$ python -q
>>> import numpy as np
>>> import numpy.linalg as la
>>> np.set_printoptions(precision=1, suppress=True, linewidth=120)
>>> K = np.load("arr.npy")
>>> K
array([[-19,   0,  -2,   1,   0],
       [  3,   0,  -3,  -1,  -3],
       [ -1,   1, -17,  -2,  -2],
       [  1,   2,   2, -41,  -1],
       [  0,  -2,   2,   1,  18]])
>>> f = np.array([0, -1, 1])
>>> np.correlate(K[0], K[4], "full")
array([-342,  -19,  -74,   54,   -3,    6,   -2,    0,    0])
>>> np.convolve(K[0], f)
array([  0,  19, -19,   2,  -3,   1,   0])
>>> rng = np.random.default_rng(42783)
>>> lab = rng.integers(0, 2, 2)
>>> mat = np.array([[1, 7], [7, 3]]) * (lab[:, None] == lab)
>>> mat
array([[1, 7],
       [7, 3]])
>>> [round(float(la.det(mat[:i, :i])), 2) + 0 for i in range(1, 3)]
[1.0, -46.0]
>>> Y = np.array([[5, 4, 4], [4, 3, 1]])
>>> C = np.kron(Y, mat)
>>> la.matrix_rank(C)
np.int64(4)
>>> vals, V = la.eigh(mat)
>>> x = np.array([2, 3])
>>> x @ mat @ x
np.int64(115)
>>> V * np.maximum(vals, 0) @ V.T
array([[3.9, 4.5],
       [4.5, 5.2]])
>>> (np.sign(V[:, -1].round(6)) == np.sign(V[0, -1].round(6))).astype(int)
array([1, 1])
>>> np.abs(mat).sum(axis=1).max(), np.round(np.abs(vals).max(), 1)
(np.int64(10), np.float64(9.1))
>>> X = np.array([[0, 2, 4, 1, 3],
...     [0, 0, 3, 4, 1],
...     [0, 0, 0, 2, 5],
...     [0, 0, 0, 0, 1],
...     [0, 0, 0, 0, 0]])
>>> la.cond(X) > 100
np.True_
>>> np.argsort(-la.norm(X, axis=0).round(6), kind="stable")[:3]
array([4, 2, 3])
>>> [round(float(x), 1) for x in la.svd(X, compute_uv=False)[:3]]
[7.9, 4.0, 2.9]
>>> X.mean(axis=0)
array([0. , 0.4, 1.4, 1.4, 2. ])
>>> X.sum(axis=0)
array([ 0,  2,  7,  7, 10])
>>> np.unravel_index(np.abs(X).argmax(), X.shape)
(np.int64(2), np.int64(4))
>>> np.diff(X, axis=0)
array([[ 0, -2, -1,  3, -2],
       [ 0,  0, -3, -2,  4],
       [ 0,  0,  0, -2, -4],
       [ 0,  0,  0,  0, -1]])
>>> arr = np.load("dump.npy")
>>> arr
array([[-1, -1,  8,  2,  4,  5],
       [ 4,  6, -6,  2, -6,  7],
       [ 8,  1, -8, -1,  4,  5]])
>>> la.matrix_rank(arr)
np.int64(3)
>>> arr.shape
(3, 6)
>>> arr - arr[0]
array([[  0,   0,   0,   0,   0,   0],
       [  5,   7, -14,   0, -10,   2],
       [  9,   2, -16,  -3,   0,   0]])
>>> np.diff(arr, axis=0)
array([[  5,   7, -14,   0, -10,   2],
       [  4,  -5,  -2,  -3,  10,  -2]])
>>> arr.mean(axis=0)
array([ 3.7,  2. , -2. ,  1. ,  0.7,  5.7])
>>> arr.sum(axis=1)
array([17,  7,  9])
>>> la.svd(arr, compute_uv=False)
array([16.9,  9.8,  8.8])
>>> Y = arr / la.norm(arr, axis=1, keepdims=True)
>>> G = Y @ Y.T
>>> np.argwhere(np.triu(np.abs(G) > 0.95, 1))
array([], shape=(0, 2), dtype=int64)
>>> (G - 2 * np.eye(3)).round(6).argmax(axis=1)
array([2, 2, 1])
>>> X @ X
array([[ 0,  0,  6, 16, 23],
       [ 0,  0,  0,  6, 19],
       [ 0,  0,  0,  0,  2],
       [ 0,  0,  0,  0,  0],
       [ 0,  0,  0,  0,  0]])
>>> np.prod(np.diag(X)), round(la.det(X), 1)
(np.int64(0), np.float64(0.0))
>>> t = np.radians(36)
>>> Rm = np.eye(6)
>>> Rm[2, 2] = Rm[1, 1] = np.cos(t)
>>> Rm[2, 1], Rm[1, 2] = -np.sin(t), np.sin(t)
>>> Rm
array([[ 1. ,  0. ,  0. ,  0. ,  0. ,  0. ],
       [ 0. ,  0.8,  0.6,  0. ,  0. ,  0. ],
       [ 0. , -0.6,  0.8,  0. ,  0. ,  0. ],
       [ 0. ,  0. ,  0. ,  1. ,  0. ,  0. ],
       [ 0. ,  0. ,  0. ,  0. ,  1. ,  0. ],
       [ 0. ,  0. ,  0. ,  0. ,  0. ,  1. ]])
>>> Y = arr @ Rm.T
>>> Y
array([[-1. ,  3.9,  7.1,  2. ,  4. ,  5. ],
       [ 4. ,  1.3, -8.4,  2. , -6. ,  7. ],
       [ 8. , -3.9, -7.1, -1. ,  4. ,  5. ]])
>>> np.abs(Y - arr).max(axis=0)
array([0. , 4.9, 2.4, 0. , 0. , 0. ])
>>> la.svd(arr, compute_uv=False), la.svd(Y, compute_uv=False)
(array([16.9,  9.8,  8.8]), array([16.9,  9.8,  8.8]))
>>> Y = arr + rng.integers(-2, 3, (3, 1)) @ rng.integers(-2, 3, (1, 6))
>>> Y
array([[-2, -2,  8,  3,  2,  7],
       [ 3,  5, -6,  3, -8,  9],
       [ 7,  0, -8,  0,  2,  7]])
>>> np.abs(Y - arr).sum(axis=1)
array([7, 7, 7])
>>> Y - arr
array([[-1, -1,  0,  1, -2,  2],
       [-1, -1,  0,  1, -2,  2],
       [-1, -1,  0,  1, -2,  2]])
>>> np.round(la.svd(Y - arr, compute_uv=False), 1) + 0
array([5.7, 0. , 0. ])
>>> feats = np.loadtxt("out13.csv", delimiter=",")
>>> feats.round(1) + 0
array([[-1.9,  1.3, -1.8, -0.6,  0.8, -2.1, -2. ],
       [ 1.2,  4.8,  3.2,  2.7,  0.4,  3.1, -3.3],
       [-0.7, -4.7, -4. , -3.2, -0.6, -2.9,  2.8],
       [ 0.5,  2.1,  1.6,  1.3,  0.2,  1.4, -1.4],
       [-0.3,  2.9,  3.2,  2.5,  0.6,  1.4, -1.4],
       [ 0.5, -5.1, -2.9, -2.8, -1. , -1.4,  3.7],
       [ 0. ,  2. ,  1.2,  1.1,  0.3,  0.7, -1.4],
       [ 0.7,  2. ,  2.9,  2. ,  0.1,  2.1, -0.7]])
>>> np.allclose(feats[:-1].T @ la.lstsq(feats[:-1].T, feats[-1])[0], feats[-1])
True
>>> np.round(np.trace(la.pinv(feats) @ feats), 1)
np.float64(3.0)
>>> left, sv, Vh = la.svd(feats)
>>> V = Vh[:(sv > 1e-8).sum()]
>>> x = feats[6] + 3 * feats[2] + rng.integers(2) * np.eye(7)[4]
>>> x
array([ -2.1, -12.2, -11. ,  -8.6,  -1.4,  -8. ,   7.1])
>>> np.allclose(V.T @ V @ x, x)
True
>>> round(float(la.norm(x - V.T @ V @ x)), 1)
0.0
>>> la.matrix_rank(np.vstack([feats, x]))
np.int64(3)
>>> rank = la.matrix_rank(feats)
>>> rank
np.int64(3)
>>> ns = la.svd(feats)[2][rank:].T
>>> [int(la.matrix_rank(np.delete(feats, i, axis=0))) for i in range(8)]
[3, 3, 3, 3, 3, 3, 3, 3]
>>> la.matrix_rank(feats.T @ feats), la.matrix_rank(feats @ feats.T)
(np.int64(3), np.int64(3))
>>> ns.shape
(7, 4)
>>> M = np.load("x.npy")
>>> M
array([[ 0.9,  2.4,  0.6,  0. ,  2.1],
       [ 1.3,  1.2,  1.2, -0.4,  1.5],
       [ 4.4, -3.5, -2.7, -1.5,  2.8],
       [-0.8, -2.8, -3. ,  3.7,  4.6],
       [ 2.1, -2.3,  4.9,  0.8,  0.6],
       [ 5.8,  2.2,  1.2, -8.7, -2.6],
       [ 0.9, -6.8,  1.6,  4.7,  3.6],
       [-0.6, -4. ,  1.8,  3.3,  2.3],
       [ 5.5, -1.9,  1.6, -5.2, -0.9],
       [ 1.1,  0.2, -3. , -2.6,  1.3],
       [ 0.5, -2.6,  5.2,  4.8,  2.9],
       [ 5.2, -5.6, -1.2,  3.7,  6.1],
       [ 4.2,  3.3, -0.6, -3.9,  1.2],
       [ 1.7, -7. , -0.1,  4.4,  4.4],
       [ 1.3, -0.9,  0.3,  1.3,  2.8],
       [ 3. , -3. ,  4.8,  3.4,  2.9],
       [-0.2, -0.5,  0.3,  0.4,  1.5],
       [-3.4,  2. , 10.4, -0.6, -4.4],
       [ 2.4,  3. , -2. ,  3.7,  6.8],
       [ 2.7,  3.2,  3.1, -1. ,  1.3],
       [-1.9,  3.8, -0.9, -4.1, -1.4]])
>>> Ac = M - M.mean(axis=0)
>>> left, sv, Vh = la.svd(Ac, full_matrices=False)
>>> np.abs(Vh[0]).argmax()
np.int64(3)
>>> np.round(Ac.mean(axis=0), 1) + 0
array([0., 0., 0., 0., 0.])
>>> np.round(sv ** 2 / (sv ** 2).sum(), 1) + 0
array([0.5, 0.3, 0.1, 0.1, 0. ])
>>> np.searchsorted(np.cumsum(sv ** 2) / (sv ** 2).sum(), 0.9) + 1
np.int64(3)
>>> sv
array([22.2, 16.5, 11.8,  8.3,  0.1])
>>> round(float((sv ** 2).sum() ** 2 / (sv ** 4).sum()), 1)
2.8
>>> hat = M @ la.solve(M.T @ M, M.T)
>>> np.round(la.eigvalsh(hat), 1) + 0
array([0., 0., 0., 0., 0., 0., 0., 0., 0., 0., 0., 0., 0., 0., 0., 0., 1., 1., 1., 1., 1.])
>>> lab = M[:, 3] > np.median(M[:, 3])
>>> f = M[lab].mean(axis=0) - M[~lab].mean(axis=0)
>>> round(float((((M - M.mean(axis=0)) @ f > 0) == lab).mean()), 1)
1.0
>>> f
array([-0.3, -4.3,  0.2,  5.9,  3.5])
>>> lab.astype(int)
array([0, 0, 0, 1, 1, 0, 1, 1, 0, 0, 1, 1, 0, 1, 1, 1, 0, 0, 1, 0, 0])
>>> np.argsort(-np.abs(f).round(6), kind="stable")
array([3, 1, 4, 0, 2])
>>> W = np.array([[2, 2], [1, 1], [2, -2], [1, 1], [2, 0]])
>>> beta = np.array([3, -3])
>>> H = np.maximum(M @ W + beta, 0)
>>> (H > 0).astype(int)
array([[1, 0],
       [1, 0],
       [1, 1],
       [1, 1],
       [1, 0],
       [1, 0],
       [1, 0],
       [1, 0],
       [1, 0],
       [0, 1],
       [1, 0],
       [1, 1],
       [1, 1],
       [1, 0],
       [1, 0],
       [1, 0],
       [1, 0],
       [1, 0],
       [1, 1],
       [1, 0],
       [0, 0]])
>>> C = np.array([[1, 3], [2, 1]])
>>> (H @ C).round(6).argmax(axis=1)
array([1, 1, 1, 1, 1, 1, 1, 1, 1, 0, 1, 1, 1, 1, 1, 1, 1, 1, 1, 1, 0])
>>> W @ C
array([[ 6,  8],
       [ 3,  4],
       [-2,  4],
       [ 3,  4],
       [ 2,  6]])
